>>> import numpy as np
>>> import numpy.linalg as la
>>> np.set_printoptions(suppress=True, linewidth=100)
>>> tidy = lambda a: np.round(a, 2) + 0
>>> feats = np.load("layer17.npy")
>>> feats
array([[ 0,  0, -3,  0],
       [-2,  0,  0,  0],
       [ 0,  0,  0, -2],
       [ 0, -2,  0,  0]])
>>> proj = np.triu(np.array([[-4, -3, 6, 1], [-9, -3, 7, 2], [-8, -2, 1, -8], [-3, 5, 5, 1]]), 1) + np.eye(4)
>>> Y = proj @ feats @ la.inv(proj)
>>> tidy(np.poly(Y))
array([  1.,   0.,   0.,   0., -24.])
>>> tidy(la.det(Y))
np.float64(-24.0)
>>> Y
array([[    6.,    16.,  -151., -1258.],
       [   -2.,   -10.,    82.,   664.],
       [    0.,    16.,  -112.,  -930.],
       [    0.,    -2.,    14.,   116.]])
>>> proj @ feats - feats @ proj
array([[  6.,  -2.,   0., -36.],
       [  0., -10.,  12., -12.],
       [  0.,  16.,   0.,   0.],
       [  0.,   0.,  14.,   4.]])
>>> la.matrix_rank(Y)
np.int64(4)
>>> tidy(la.det(2 * feats)), tidy(la.det(feats))
(np.float64(-384.0), np.float64(-24.0))
>>> np.kron(np.eye(2, dtype=int), feats)
array([[ 0,  0, -3,  0,  0,  0,  0,  0],
       [-2,  0,  0,  0,  0,  0,  0,  0],
       [ 0,  0,  0, -2,  0,  0,  0,  0],
       [ 0, -2,  0,  0,  0,  0,  0,  0],
       [ 0,  0,  0,  0,  0,  0, -3,  0],
       [ 0,  0,  0,  0, -2,  0,  0,  0],
       [ 0,  0,  0,  0,  0,  0,  0, -2],
       [ 0,  0,  0,  0,  0, -2,  0,  0]])
>>> tidy(la.eigvals(feats))
array([-2.21+0.j  ,  0.  +2.21j,  0.  -2.21j,  2.21+0.j  ])
>>> np.einsum("ii->", feats)
np.int64(0)
>>> tidy(np.poly(feats))
array([  1.,   0.,   0.,   0., -24.])
>>> tidy(la.norm(feats[1] - feats[2]))
np.float64(2.83)
>>> tidy(la.norm(feats) ** 2 / la.norm(feats, 2) ** 2)
np.float64(2.33)
>>> feats[1] @ feats[2]
np.int64(0)
>>> la.norm(feats, axis=1).argmax()
np.int64(0)
>>> tidy(la.norm(feats[1], 1)), tidy(la.norm(feats[1], np.inf))
(np.float64(2.0), np.float64(2.0))
>>> Y = np.array([[-1, 4], [5, 3], [-2, 4]])
>>> m1 = np.tile(Y, (2, 3))
>>> m1
array([[-1,  4, -1,  4, -1,  4],
       [ 5,  3,  5,  3,  5,  3],
       [-2,  4, -2,  4, -2,  4],
       [-1,  4, -1,  4, -1,  4],
       [ 5,  3,  5,  3,  5,  3],
       [-2,  4, -2,  4, -2,  4]])
>>> np.allclose(m1[:-1].T @ la.lstsq(m1[:-1].T, m1[-1])[0], m1[-1])
True
>>> np.abs(np.diag(la.qr(m1)[1])) > 1e-9
array([ True,  True, False, False, False, False])
>>> tidy(np.trace(la.pinv(m1) @ m1))
np.float64(2.0)
>>> la.lstsq(m1[:-1].T, m1[-1])[2]
np.int32(2)
>>> Uu, sv, vt = la.svd(m1)
>>> vecs = vt[:(sv > 1e-8).sum()]
>>> rng = np.random.default_rng(541476)
>>> vec = m1[4] + 3 * m1[3] + rng.integers(2) * np.eye(6)[1]
>>> vec
array([ 2., 15.,  2., 15.,  2., 15.])
>>> la.matrix_rank(np.vstack([m1, vec]))
np.int64(2)
>>> tidy(np.diag(vecs.T @ vecs))
array([0.33, 0.33, 0.33, 0.33, 0.33, 0.33])
>>> tidy(vecs.T @ vecs)
array([[0.33, 0.  , 0.33, 0.  , 0.33, 0.  ],
       [0.  , 0.33, 0.  , 0.33, 0.  , 0.33],
       [0.33, 0.  , 0.33, 0.  , 0.33, 0.  ],
       [0.  , 0.33, 0.  , 0.33, 0.  , 0.33],
       [0.33, 0.  , 0.33, 0.  , 0.33, 0.  ],
       [0.  , 0.33, 0.  , 0.33, 0.  , 0.33]])
>>> la.matrix_power(m1, 2)
array([[ 6, 33,  6, 33,  6, 33],
       [16, 88, 16, 88, 16, 88],
       [ 4, 22,  4, 22,  4, 22],
       [ 6, 33,  6, 33,  6, 33],
       [16, 88, 16, 88, 16, 88],
       [ 4, 22,  4, 22,  4, 22]])
>>> tidy(la.det(m1))
np.float64(0.0)
>>> np.allclose(m1, m1.T)
False
>>> tidy(np.sort(np.abs(la.eigvals(m1))))
array([ 0.,  0.,  0.,  0.,  0., 13.])
>>> m1.inv()
Traceback (most recent call last):
  File "<python-input-42>", line 1, in <module>
    m1.inv()
    ^^^^^^
AttributeError: 'numpy.ndarray' object has no attribute 'inv'
>>> (m1 - m1.T) / 2
array([[ 0. , -0.5,  0.5,  2.5, -3. ,  3. ],
       [ 0.5,  0. ,  0.5, -0.5,  1. , -0.5],
       [-0.5, -0.5,  0. ,  2.5, -3.5,  3. ],
       [-2.5,  0.5, -2.5,  0. , -2. ,  0. ],
       [ 3. , -1. ,  3.5,  2. ,  0. ,  2.5],
       [-3. ,  0.5, -3. ,  0. , -2.5,  0. ]])
>>> m1 @ m1
array([[ 6, 33,  6, 33,  6, 33],
       [16, 88, 16, 88, 16, 88],
       [ 4, 22,  4, 22,  4, 22],
       [ 6, 33,  6, 33,  6, 33],
       [16, 88, 16, 88, 16, 88],
       [ 4, 22,  4, 22,  4, 22]])
>>> A = np.load("m.npy")
>>> A
array([[  3.01,  11.12,   4.93,  15.03,  11.91,  -1.04,   5.99],
       [ -9.06, -15.83,  -7.92,  -8.92,  -6.83, -17.  , -17.08],
       [  7.93,  16.97,   6.94,  15.94,   8.87,   7.9 ,   6.91],
       [  6.81,   3.98,   9.93,   5.  ,  -6.89,  -8.99,  -5.78],
       [  5.86,  17.22,   4.11,  12.09,  13.96,  19.12,  19.02],
       [ 13.86,  32.89,   5.95,  27.98,  15.98,  24.95,   8.93],
       [  4.96,  18.94,  -4.13,  13.1 ,  13.04,  26.01,   9.19],
       [-10.07, -14.28, -10.97,  -7.85,  -3.08, -11.03, -14.04],
       [  0.98,  -0.02,   5.2 ,   5.03,  -0.1 , -11.84,  -3.96]])
>>> Q, R = la.qr(A)
>>> tidy(np.trace(Q @ Q.T))
np.float64(7.0)
>>> Q.shape, R.shape
((9, 7), (7, 7))
>>> tidy(Q.T @ Q)
array([[1., 0., 0., 0., 0., 0., 0.],
       [0., 1., 0., 0., 0., 0., 0.],
       [0., 0., 1., 0., 0., 0., 0.],
       [0., 0., 0., 1., 0., 0., 0.],
       [0., 0., 0., 0., 1., 0., 0.],
       [0., 0., 0., 0., 0., 1., 0.],
       [0., 0., 0., 0., 0., 0., 1.]])
>>> np.allclose(R.T @ R, A.T @ A)
True
>>> Y = A / la.norm(A, axis=1)
Traceback (most recent call last):
  File "<python-input-52>", line 1, in <module>
    Y = A / la.norm(A, axis=1)
        ~~^~~~~~~~~~~~~~~~~~~~
ValueError: operands could not be broadcast together with shapes (9,7) (9,) 
>>> Y = A / la.norm(A, axis=1, keepdims=True)
>>> gram = Y @ Y.T
>>> tidy(la.norm(Y, axis=1))
array([1., 1., 1., 1., 1., 1., 1., 1., 1.])
